$ python -q
>>> import numpy as np
>>> np.set_printoptions(precision=3, suppress=True, linewidth=120)
>>> rnd = lambda a: np.round(a, 3) + 0
>>> m1 = np.load("x.npy")
>>> m1
array([[ 2.,  0.,  2., -2.],
       [ 0.,  2.,  2., -2.],
       [ 0.,  0.,  6., -4.],
       [ 0.,  0.,  6., -4.]])
>>> np.abs(np.diag(np.linalg.qr(m1)[1])) > 1e-9
array([ True,  True,  True, False])
>>> np.allclose(m1[:-1].T @ np.linalg.lstsq(m1[:-1].T, m1[-1])[0], m1[-1])
True
>>> [round(float(x), 3) for x in np.linalg.svd(m1, compute_uv=False)[:3]]
[10.954, 2.0, 2.0]
>>> r = np.linalg.matrix_rank(m1)
>>> r
np.int64(3)
>>> N = np.linalg.svd(m1)[2][r:].T
>>> np.allclose(m1 @ N, 0)
True
>>> rnd(N @ N.T)
array([[0.067, 0.067, 0.133, 0.2  ],
       [0.067, 0.067, 0.133, 0.2  ],
       [0.133, 0.133, 0.267, 0.4  ],
       [0.2  , 0.2  , 0.4  , 0.6  ]])
>>> rnd(N[:, 0] / N[np.abs(N[:, 0]).round(6).argmax(), 0])
array([0.333, 0.333, 0.667, 1.   ])
>>> [int(np.linalg.matrix_rank(m1[:i])) for i in range(1, len(m1) + 1)]
[1, 2, 3, 3]
>>> other = m1[0, 0] * m1[1:] - np.outer(m1[1:, 0], m1[0])
>>> other
array([[ 0.,  4.,  4., -4.],
       [ 0.,  0., 12., -8.],
       [ 0.,  0., 12., -8.]])
>>> np.linalg.matrix_rank(other), np.linalg.matrix_rank(m1)
(np.int64(2), np.int64(3))
>>> m1[:, 0] / m1[0, 0]
array([1., 0., 0., 0.])
>>> np.flatnonzero(~other.round(6).any(axis=1))
array([], dtype=int64)
